$ python3 -q
>>> import numpy as np
>>> import numpy.linalg as la
>>> np.set_printoptions(precision=1, suppress=True, linewidth=140)
>>> feats = np.loadtxt("dump.csv", delimiter=",")
>>> feats
array([[ 0.6, -0.2,  0.4,  1.4,  3.4,  0.4,  1.7,  0.5,  0. , -0.7],
       [-0.2,  1.1, -0.8, -2.1, -2.1,  1.2, -1.1,  0.5,  0.8,  0.4],
       [-0.3, -1.3,  0.4,  1.5, -4.8,  0.7, -2.5,  1.4,  0.6, -0.1],
       [-1.2,  0.4, -1.6, -1.5,  0.4, -0.3,  0.2,  0.3, -0.1, -0.5],
       [ 0. , -0.4,  0.1, -1.5,  1.6,  1.6,  0.8,  0.3, -2.8, -0.3],
       [ 0. , -1.3, -0.6, -0.2,  1.8,  2.2,  0.9, -0.4,  0.7,  2.9],
       [ 0.4, -1.1, -0.5, -0.2,  2.1,  1.4,  1.1,  2.4, -0.5, -1.7],
       [ 1.4,  1. ,  0.6, -0.2,  1.1,  1.3,  0.5, -1.4,  0.9,  1.3],
       [ 0.2,  0.8,  0.4, -0.6, -0.7, -0.7, -0.3,  0.1,  0.9,  0.2],
       [-0.3, -0.2,  0.9,  0. ,  4.5,  0.8,  2.3, -1.5,  0.9,  0.2],
       [ 0.8, -0.5,  0.9,  1.9, -1.6, -0.3, -0.8,  1.6, -0.6,  1.7],
       [ 1.3,  1.2, -0.7, -0.5,  0.4,  0. ,  0.2, -1.4,  0.1,  1.7],
       [ 1.2,  0.5,  1.3,  0.1,  2.2, -1.2,  1.1,  0.9, -0.3,  1.3],
       [-0.2,  1.1,  0.4, -1.6, -2.7,  0.7, -1.3, -0.6,  0. ,  0.4],
       [-2. , -0.1,  0.6, -0.1,  0.9, -0.8,  0.5, -0.3,  0.2, -0.5],
       [-1.4,  0.4, -1.7,  0.5,  3.3,  1.1,  1.6, -0.8,  1.5,  0.8],
       [ 0.2,  0. ,  0. , -1.5,  1.3, -0.1,  0.7, -0.9,  0.6, -0.1],
       [-0.6,  0.7,  0.6,  1.8,  0.3, -0.5,  0.2, -1.3,  0. ,  1.6],
       [ 2.1,  0.1,  0.8,  2.4,  1.8, -0.3,  0.9,  0.5, -0.9, -0.8],
       [-0.4, -1.4, -1.9, -1. , -1. , -1.8, -0.5, -0.7,  0.9,  0.8],
       [-1.6,  1.5,  2.7,  2.2,  4.6, -0.6,  2.4,  2.1,  0. ,  0.7],
       [ 1. ,  1. , -0.9,  0.7, -0.8,  0.3, -0.4, -0.2, -0.5,  1.2],
       [-0.3, -2.1, -0.8,  1.5, -2.1, -0.6, -1.1,  0.7, -0.3, -0.4],
       [-1.2,  0.9, -1.4,  0.1,  2. , -1.1,  1. ,  0.8,  1. , -0.2],
       [-0.7,  0.6,  0.1, -1.3,  2.3, -0.7,  1. , -0.3,  0. ,  0.6],
       [ 0.3,  0.4,  0.6,  0.3,  2. ,  0.3,  1. , -1. , -0.5, -1. ],
       [-0.2, -1.5, -0.5,  0.6, -2. ,  0.5, -1. ,  0.6, -0.7, -0.3],
       [-0.8,  1. ,  1.3, -0.2,  0.7, -0.2,  0.4, -1.1,  0.4, -1.1],
       [-0.1, -0.4, -1.7,  1.1,  0.1, -1. ,  0.1, -0.5,  1.4,  0.1],
       [-0.5,  0. ,  0.1,  0.4,  0.6, -0.3,  0.2, -0.8,  0.6, -1. ],
       [ 0.9, -1.4,  0.4, -0.2,  0.5, -0.4,  0.2,  0.7,  1.8, -0.3],
       [ 0.5, -0.1, -1.6,  0.5, -2. , -0.5, -1.1,  0.6, -0.3, -1.6],
       [-0.2, -0.7, -1. , -0.6, -0.1, -0.9, -0.1, -0.9,  0.1, -0.6],
       [-0.4, -1. , -0.3,  0. ,  0.9,  1.3,  0.4,  1.3,  0.9,  0.5],
       [-0.7,  3.2,  0. , -0.5,  0.2, -1.4,  0.1,  1.1,  2.1, -0.4],
       [ 0.8, -1.5, -0.6, -1. , -1.3, -1.4, -0.7, -0.1, -0.3, -1.3],
       [ 0.1,  1.1, -0.8,  0.6, -1.8,  1. , -0.9, -2.1, -1. ,  0.4],
       [ 1.6,  0.6, -1.3, -2.6,  3.6, -0.2,  1.8,  0. ,  0.1, -1.3],
       [-0.6, -0.8, -1.2, -0.2,  0.5, -0.1,  0.3,  1.4,  0.2, -0.7],
       [-1.3,  0.2, -1.9,  0. ,  1.4,  0.5,  0.7, -2.8,  0.3, -2. ],
       [ 0.1,  1. ,  0.1, -1.4, -0.4, -0.2, -0.3,  2.3,  0.7,  0.9],
       [-0.5,  1.1,  0.3,  0. , -0.7, -1. , -0.3,  0.7, -0.7,  0.3],
       [ 0.8,  0.8, -0.7, -0.3,  4.3,  0.7,  2.1,  0. ,  0.5,  0.5]])
>>> proj = feats @ la.solve(feats.T @ feats, feats.T)
>>> np.diag(proj)
array([0.1, 0.2, 0.3, 0.2, 0.4, 0.4, 0.4, 0.2, 0.1, 0.2, 0.2, 0.2, 0.2, 0.2, 0.2, 0.3, 0.1, 0.2, 0.3, 0.3, 0.5, 0.2, 0.2, 0.2, 0.4, 0.1,
       0.1, 0.2, 0.3, 0.2, 0.3, 0.2, 0.1, 0.2, 0.4, 0.2, 0.2, 0.3, 0.2, 0.3, 0.3, 0.1, 0.2])
